$ ipython --no-banner

In [1]: import numpy as np

In [2]: import numpy.linalg as la

In [3]: np.set_printoptions(precision=2, suppress=True, linewidth=200, legacy="1.25")

In [4]: rnd = lambda a: np.round(a, 2) + 0

In [5]: E = np.array([[1, -1, 2, 0], [-1, 1, -2, 0], [2, -2, 4, 0], [0, 0, 0, 0]])

In [6]: U, sv, vt = la.svd(E)

In [7]: evecs = vt[:(sv > 1e-8).sum()]

In [8]: rng = np.random.default_rng(309542)

In [9]: vec = E[2] + -2 * E[3] + rng.integers(2) * np.eye(4)[2]

In [10]: vec
Out[10]: array([ 2., -2.,  4.,  0.])

In [11]: rnd(evecs.T @ evecs)
Out[11]: 
array([[ 0.17, -0.17,  0.33,  0.  ],
       [-0.17,  0.17, -0.33,  0.  ],
       [ 0.33, -0.33,  0.67,  0.  ],
       [ 0.  ,  0.  ,  0.  ,  0.  ]])

In [12]: vals, evecs = la.eigh(E)

In [13]: rnd(la.eigvalsh(E + 5 * np.eye(4)))
Out[13]: array([ 5.,  5.,  5., 11.])

In [14]: rnd(np.abs(evecs[:, -1]))
Out[14]: array([0.41, 0.41, 0.82, 0.  ])

In [15]: K = np.array([[0.2, 0.0, 1.0, -0.2, 0.0],
    ...:     [1.6, -1.6, -2.7, -1.0, 1.1],
    ...:     [-0.6, -0.1, 1.6, -1.0, 0.7],
    ...:     [0.1, -1.3, 1.0, -0.5, 2.5],
    ...:     [1.7, -0.6, 0.3, 0.9, -0.3],
    ...:     [-1.3, 0.7, -0.8, -0.1, 0.6],
    ...:     [0.1, 1.5, -1.8, 1.6, 0.3],
    ...:     [0.1, -1.3, 0.1, 0.0, -0.3],
    ...:     [-0.2, 0.2, 0.4, -2.7, 1.0],
    ...:     [-0.2, -1.8, 0.7, 1.3, 1.7],
    ...:     [0.2, 1.0, 0.7, -0.6, -0.1],
    ...:     [-0.2, 0.8, 0.7, 1.3, -0.7],
    ...:     [0.7, -0.1, -1.1, -2.0, 0.8],
    ...:     [-0.6, -0.4, -1.0, -1.4, 0.7]])

In [16]: K[:, 0] = -2 * K[:, 1] + 0.3 * rng.normal(size=14)

In [17]: rnd(K)
Out[17]: 
array([[ 0.17,  0.  ,  1.  , -0.2 ,  0.  ],
       [ 3.37, -1.6 , -2.7 , -1.  ,  1.1 ],
       [ 0.17, -0.1 ,  1.6 , -1.  ,  0.7 ],
       [ 2.44, -1.3 ,  1.  , -0.5 ,  2.5 ],
       [ 1.65, -0.6 ,  0.3 ,  0.9 , -0.3 ],
       [-1.85,  0.7 , -0.8 , -0.1 ,  0.6 ],
       [-2.82,  1.5 , -1.8 ,  1.6 ,  0.3 ],
       [ 2.65, -1.3 ,  0.1 ,  0.  , -0.3 ],
       [-0.67,  0.2 ,  0.4 , -2.7 ,  1.  ],
       [ 4.12, -1.8 ,  0.7 ,  1.3 ,  1.7 ],
       [-2.35,  1.  ,  0.7 , -0.6 , -0.1 ],
       [-1.48,  0.8 ,  0.7 ,  1.3 , -0.7 ],
       [ 0.7 , -0.1 , -1.1 , -2.  ,  0.8 ],
       [ 0.99, -0.4 , -1.  , -1.4 ,  0.7 ]])

In [18]: hat = K @ la.solve(K.T @ K, K.T)

In [19]: la.matrix_rank(np.eye(14) - hat)
Out[19]: 9

In [20]: rnd(np.diag(hat))
Out[20]: array([0.12, 0.59, 0.23, 0.59, 0.19, 0.32, 0.68, 0.25, 0.38, 0.58, 0.15, 0.16, 0.59, 0.17])

In [21]: rnd(hat @ K[:, 0])
Out[21]: array([ 0.17,  3.37,  0.17,  2.44,  1.65, -1.85, -2.82,  2.65, -0.67,  4.12, -2.35, -1.48,  0.7 ,  0.99])

In [22]: np.trace(hat)
Out[22]: 5.0

In [23]: rnd(la.eigvalsh(hat))
Out[23]: array([0., 0., 0., 0., 0., 0., 0., 0., 0., 1., 1., 1., 1., 1.])

In [24]: W2 = K[[2, 5]].astype(float)

In [25]: for _ in range(5):
    ...:     lab = la.norm(K[:, None] - W2, axis=-1).argmin(axis=1)
    ...:     W2 = np.array([K[lab == j].mean(axis=0) for j in range(2)])
    ...: 

In [26]: lab
Out[26]: array([0, 0, 0, 0, 0, 1, 1, 0, 0, 0, 1, 1, 0, 0])

In [27]: np.bincount(lab)
Out[27]: array([10,  4])

In [28]: rnd(W2)
Out[28]: 
array([[ 1.56, -0.7 ,  0.03, -0.66,  0.79],
       [-2.13,  1.  , -0.3 ,  0.55,  0.02]])

In [29]: np.abs(W2[1] - W2[0]).argmax()
Out[29]: 0

In [30]: rnd(W2[1] - W2[0])
Out[30]: array([-3.69,  1.7 , -0.33,  1.21, -0.76])

In [31]: M2 = np.c_[K[:, :2] @ np.array([[-2, -1], [1, -1]]), np.array([4, 4, 1, 1, 5, 3, 4, 4, 0, 3, 5, 3, 4, 3])]

In [32]: rnd(M2)
Out[32]: 
array([[ -0.35,  -0.17,   4.  ],
       [ -8.34,  -1.77,   4.  ],
       [ -0.44,  -0.07,   1.  ],
       [ -6.17,  -1.14,   1.  ],
       [ -3.89,  -1.05,   5.  ],
       [  4.41,   1.15,   3.  ],
       [  7.15,   1.32,   4.  ],
       [ -6.59,  -1.35,   4.  ],
       [  1.53,   0.47,   0.  ],
       [-10.04,  -2.32,   3.  ],
       [  5.7 ,   1.35,   5.  ],
       [  3.76,   0.68,   3.  ],
       [ -1.51,  -0.6 ,   4.  ],
       [ -2.38,  -0.59,   3.  ]])

In [33]: rnd(la.norm(la.qr(K)[0].T @ M2, axis=0) ** 2 / ((M2 ** 2).sum(axis=0) + 1e-12))
Out[33]: array([1.  , 1.  , 0.27])

In [34]: la.matrix_rank(M2)
Out[34]: 3

In [35]: la.matrix_rank(np.c_[K, M2])
Out[35]: 6

In [36]: rnd(la.norm(M2 - K @ la.lstsq(K, M2)[0], axis=0))
Out[36]: array([ 0.  ,  0.  , 11.05])

In [37]: rnd(la.lstsq(K, M2[:, 0])[0])
Out[37]: array([-2.,  1.,  0.,  0.,  0.])

In [38]: cen = (M2 - M2.mean(axis=0)) / M2.std(axis=0)

In [39]: np.argwhere(np.abs(cen) > 2)
Out[39]: array([[8, 2]])

In [40]: coef = la.lstsq(np.delete(cen, 0, axis=1), cen[:, 0])[0]

In [41]: np.abs(coef).argmax()
Out[41]: 0

In [42]: rnd(1 - np.var(cen[:, 0] - np.delete(cen, 0, axis=1) @ coef))
Out[42]: 0.99

In [43]: M2 = np.array([[-1, -1, 1, 2, 2, -1, -3],
    ...:     [3, -3, 0, -1, 1, 0, -2],
    ...:     [3, -1, 3, 0, 3, -2, 0],
    ...:     [-2, -2, -2, 2, -3, -2, -3],
    ...:     [-3, -3, 2, -2, 3, 1, 2],
    ...:     [1, -3, -2, 2, -1, 2, 0],
    ...:     [3, 3, 3, 0, 0, -2, -1]])

In [44]: arr = np.triu(M2, 1)

In [45]: arr
Out[45]: 
array([[ 0, -1,  1,  2,  2, -1, -3],
       [ 0,  0,  0, -1,  1,  0, -2],
       [ 0,  0,  0,  0,  3, -2,  0],
       [ 0,  0,  0,  0, -3, -2, -3],
       [ 0,  0,  0,  0,  0,  1,  2],
       [ 0,  0,  0,  0,  0,  0,  0],
       [ 0,  0,  0,  0,  0,  0,  0]])

In [46]: U, sv, vt = la.svd(arr)

In [47]: rnd(sv)
Out[47]: array([5.76, 4.9 , 2.27, 1.92, 0.17, 0.  , 0.  ])

In [48]: M2 = U[:, :5] @ np.diag(sv[:5]) @ vt[:5]

In [49]: rnd(np.abs(arr - M2).max())
Out[49]: 0.0

In [50]: la.matrix_rank(arr, rtol=0.05)
Out[50]: 4

In [51]: r = la.matrix_rank(arr)

In [52]: r
Out[52]: 5

In [53]: N = la.svd(arr)[2][r:].T

In [54]: [int(la.matrix_rank(np.delete(arr, i, axis=0))) for i in range(7)]
Out[54]: [4, 4, 4, 4, 4, 5, 5]

In [55]: np.allclose(arr @ N, 0)
Out[55]: True

In [56]: la.matrix_rank(arr.T @ arr), la.matrix_rank(arr @ arr.T)
Out[56]: (5, 5)

In [57]: rnd(la.svd(arr, compute_uv=False))
Out[57]: array([5.76, 4.9 , 2.27, 1.92, 0.17, 0.  , 0.  ])

In [58]: arr.sum(axis=1)
Out[58]: array([ 0, -2,  1, -8,  3,  0,  0])

In [59]: np.abs(arr).max()
Out[59]: 3

In [60]: arr.shape
Out[60]: (7, 7)

In [61]: np.diff(arr, axis=0)
Out[61]: 
array([[ 0,  1, -1, -3, -1,  1,  1],
       [ 0,  0,  0,  1,  2, -2,  2],
       [ 0,  0,  0,  0, -6,  0, -3],
       [ 0,  0,  0,  0,  3,  3,  5],
       [ 0,  0,  0,  0,  0, -1, -2],
       [ 0,  0,  0,  0,  0,  0,  0]])

In [62]: np.argsort(-la.norm(arr, axis=0).round(6), kind="stable")[:3]
Out[62]: array([6, 4, 5])

In [63]: la.matrix_rank(arr, rtol=0.1)
Out[63]: 4

In [64]: [round(float(x), 2) for x in la.svd(arr, compute_uv=False)[:3]]
Out[64]: [5.76, 4.9, 2.27]

In [65]: la.cond(arr) > 100
Out[65]: True

In [66]: def softmax(z):
    ...:     e = np.exp(z - z.max(axis=-1, keepdims=True))
    ...:     return e / e.sum(axis=-1, keepdims=True)
    ...: 

In [67]: rnd(softmax(arr[0]))
Out[67]: array([0.05, 0.02, 0.14, 0.38, 0.38, 0.02, 0.  ])

In [68]: S = arr @ arr.T / np.sqrt(7)

In [69]: rnd(softmax(S))
Out[69]: 
array([[0.98, 0.  , 0.01, 0.  , 0.  , 0.  , 0.  ],
       [0.35, 0.35, 0.11, 0.11, 0.01, 0.04, 0.04],
       [0.13, 0.02, 0.84, 0.  , 0.  , 0.01, 0.01],
       [0.  , 0.  , 0.  , 1.  , 0.  , 0.  , 0.  ],
       [0.01, 0.02, 0.05, 0.01, 0.7 , 0.11, 0.11],
       [0.14, 0.14, 0.14, 0.14, 0.14, 0.14, 0.14],
       [0.14, 0.14, 0.14, 0.14, 0.14, 0.14, 0.14]])

In [70]: softmax(S).round(6).argmax(axis=1)
Out[70]: array([0, 0, 2, 3, 4, 0, 0])

In [71]: rnd(softmax(S)[0] @ arr)
Out[71]: array([ 0.  , -0.98,  0.98,  1.96,  1.99, -1.01, -2.96])

In [72]: F = np.loadtxt("x.csv", delimiter=",")

In [73]: F
Out[73]: 
array([[ 15.38,  -0.19,   0.1 ,  -0.72,  -0.09,  -2.23,  -0.52,  -1.17,  11.91,   4.11,   5.83],
       [ -6.52,  -0.25,  -0.26,   0.86,   0.25,  -2.75,  -0.12,   1.  ,  -8.37,   6.89,   6.63],
       [  1.88,   0.98,   0.12,  -1.09,   0.13,  -0.28,  -0.59,   2.04,  10.65,  -0.91,   1.51],
       [ -7.04,   0.39,  -0.05,   1.34,   0.77,   2.02,   0.52,  -0.65,  -9.45,  -4.76,   8.6 ],
       [ -2.33,   1.33,  -0.22,   2.13,   0.6 ,  -2.93,   0.77,  -0.38,  -4.66,   3.51,  -2.3 ],
       [-17.31,   0.44,  -0.08,   3.65,  -0.81,   0.71,  -0.81,  -0.09,  -2.22,  -0.2 ,  -7.43],
       [-16.99,   0.49,   0.1 ,  -0.51,   0.09,  -0.91,  -0.74,  -1.88,  -1.55,   3.43,  -6.72],
       [ -0.82,   0.98,   0.38,  -1.5 ,  -0.19,   0.03,   0.1 ,   1.16,  -4.11,   4.85,  -3.87],
       [-12.68,   0.72,   0.26,  -0.74,   0.34,  -0.21,   0.59,   0.89,   5.46,  -0.32,   9.97],
       [-13.61,   0.63,  -0.04,  -3.8 ,  -0.28,  -0.73,  -0.57,  -0.31,  -5.96,  -1.86,   2.86],
       [-10.61,   1.03,  -0.01,   1.33,  -0.3 ,   0.72,  -0.15,  -1.46,   2.44,  -1.96,   2.46],
       [ -9.21,  -0.26,  -0.59,  -2.37,   0.52,  -1.18,  -0.3 ,   0.34,  -8.76,   6.38,  -0.47],
       [ 11.35,   0.54,  -0.24,  -2.15,   0.22,  -1.01,   0.05,  -0.56,  -7.07,  -2.  ,  -0.84],
       [-13.16,  -0.07,   0.13,   3.03,   0.26,  -3.37,  -0.68,  -3.23, -14.56,   1.44,  -1.71],
       [  4.61,   0.78,  -0.5 ,  -2.33,  -0.56,  -0.7 ,  -0.03,   1.3 ,   5.75,  -0.53,  -3.83],
       [  1.11,   0.08,   0.14,   0.23,  -0.32,   1.61,  -0.01,   2.14,  -6.83,  -1.19,   0.76],
       [ -5.99,  -0.34,   0.18,  -0.9 ,   0.06,  -1.54,  -0.2 ,  -1.06, -10.12,  -7.63,   6.56]])

In [74]: O, r_ = la.qr(F)

In [75]: O.shape, r_.shape
Out[75]: ((17, 11), (11, 11))

In [76]: rnd(O.T @ O)
Out[76]: 
array([[1., 0., 0., 0., 0., 0., 0., 0., 0., 0., 0.],
       [0., 1., 0., 0., 0., 0., 0., 0., 0., 0., 0.],
       [0., 0., 1., 0., 0., 0., 0., 0., 0., 0., 0.],
       [0., 0., 0., 1., 0., 0., 0., 0., 0., 0., 0.],
       [0., 0., 0., 0., 1., 0., 0., 0., 0., 0., 0.],
       [0., 0., 0., 0., 0., 1., 0., 0., 0., 0., 0.],
       [0., 0., 0., 0., 0., 0., 1., 0., 0., 0., 0.],
       [0., 0., 0., 0., 0., 0., 0., 1., 0., 0., 0.],
       [0., 0., 0., 0., 0., 0., 0., 0., 1., 0., 0.],
       [0., 0., 0., 0., 0., 0., 0., 0., 0., 1., 0.],
       [0., 0., 0., 0., 0., 0., 0., 0., 0., 0., 1.]])

In [77]: vec = np.array([6, 1, 0, 4, 4, 5, 1, 1, 4, 3, 9])

In [78]: h1 = np.maximum(F @ vec, 0)

In [79]: rnd(F.T @ h1)
Out[79]: array([2730.2 ,   58.7 ,   31.  , -258.66,    6.21, -455.71, -112.82,  -70.54, 2985.86,  670.44, 1530.68])

In [80]: rnd(np.tanh(F @ vec))
Out[80]: array([ 1.  , -0.74,  1.  ,  0.95, -1.  , -1.  , -1.  , -1.  ,  1.  , -1.  , -1.  , -1.  ,  1.  , -1.  ,  0.92, -1.  , -1.  ])

In [81]: rnd(np.maximum(F @ (3 * vec), 0))
Out[81]: array([565.35,   0.  , 185.79,   5.64,   0.  ,   0.  ,   0.  ,   0.  , 102.24,   0.  ,   0.  ,   0.  ,  40.56,   0.  ,   4.77,   0.  ,   0.  ])

In [82]: np.flatnonzero(h1 > 1e-9)
Out[82]: array([ 0,  2,  3,  8, 12, 14])

In [83]: u, g = F[10], F[5]

In [84]: rnd(u @ g)
Out[84]: 166.67

In [85]: p = (u @ g) / (u @ u) * u

In [86]: rnd(la.norm(u + g) ** 2 + la.norm(u - g) ** 2)
Out[86]: 1018.34

In [87]: rnd(g - p)
Out[87]: array([ -4.11,  -0.84,  -0.07,   2.  ,  -0.44,  -0.19,  -0.62,   1.73,  -5.25,   2.24, -10.49])

In [88]: M2 = np.c_[F[:, :8] @ np.array([[1, 1, 3, 1, 0, 0, 0, 3],
    ...:     [0, 0, 1, 1, 3, 0, 0, 0],
    ...:     [3, 1, 2, 3, 3, 2, 3, 0],
    ...:     [2, 1, 0, 1, 1, 1, 0, 0],
    ...:     [1, 1, 0, 1, 1, 3, 3, 0],
    ...:     [3, 3, 0, 2, 3, 3, 2, 0],
    ...:     [0, 1, 3, 1, 0, 2, 2, 2],
    ...:     [0, 2, 3, 1, 3, 1, 0, 1]]), np.array([0, 2, 0, 0, 1, 1, 1, 1, 3, 0, 0, 0, 2, 3, 3, 3, 0])]

In [89]: rnd(M2)
Out[89]: 
array([[  7.46,   5.12,  41.08,   8.53, -11.28,  -9.69,  -5.47,  43.93,   0.  ],
       [-13.58, -12.04, -17.69, -11.06,  -5.67,  -6.4 ,  -5.77, -18.8 ,   2.  ],
       [ -0.65,   3.69,  11.21,   3.15,   7.62,  -0.44,  -0.99,   6.5 ,   0.  ],
       [  2.32,   0.3 , -21.22,  -0.78,   7.24,  10.  ,   7.24, -20.73,   0.  ],
       [ -6.92,  -8.6 ,  -4.93,  -4.4 ,  -3.87,  -4.14,  -3.18,  -5.83,   1.  ],
       [ -8.93, -13.41, -54.35, -13.75,   5.78,   1.48,  -2.87, -53.64,   1.  ],
       [-20.35, -24.54, -58.14, -21.06,  -7.02,  -6.13,  -2.73, -54.33,   1.  ],
       [ -2.78,   0.38,   3.06,   0.93,   5.96,   0.14,   0.83,  -1.1 ,   1.  ],
       [-13.67, -11.08, -32.36, -10.52,   4.58,   2.24,   2.56, -35.97,   3.  ],
       [-23.8 , -21.11, -42.92, -19.52,  -5.43,  -8.36,  -3.56, -42.28,   0.  ],
       [ -6.12, -10.5 , -35.65,  -8.75,   1.87,   0.81,   0.21, -33.59,   0.  ],
       [-18.74, -14.81, -28.95, -15.41,  -6.92,  -5.79,  -3.17, -27.89,   0.  ],
       [  3.52,   5.08,  32.58,   6.71,  -5.74,  -5.46,  -1.98,  33.59,   2.  ],
       [-16.56, -26.99, -51.02, -20.2 , -16.33, -10.63,  -6.93, -44.07,   3.  ],
       [ -4.21,   1.69,  17.42,   0.87,  -0.25,  -5.87,  -4.64,  15.07,   3.  ],
       [  6.5 ,  10.26,  10.08,   6.87,  11.82,   6.5 ,   2.66,   5.45,   3.  ],
       [-11.81, -13.59, -21.73, -10.97,  -9.12,  -6.44,  -2.76, -19.43,   0.  ]])

In [90]: rnd(la.norm(la.qr(F)[0].T @ M2, axis=0) ** 2 / ((M2 ** 2).sum(axis=0) + 1e-12))
Out[90]: array([1.  , 1.  , 1.  , 1.  , 1.  , 1.  , 1.  , 1.  , 0.52])

In [91]: la.matrix_rank(np.c_[F, M2])
Out[91]: 12

In [92]: rnd(la.lstsq(F, M2[:, 0])[0])
Out[92]: array([1., 0., 3., 2., 1., 3., 0., 0., 0., 0., 0.])

In [93]: rnd(la.norm(M2 - F @ la.lstsq(F, M2)[0], axis=0))
Out[93]: array([0.  , 0.  , 0.  , 0.  , 0.  , 0.  , 0.  , 0.  , 4.78])
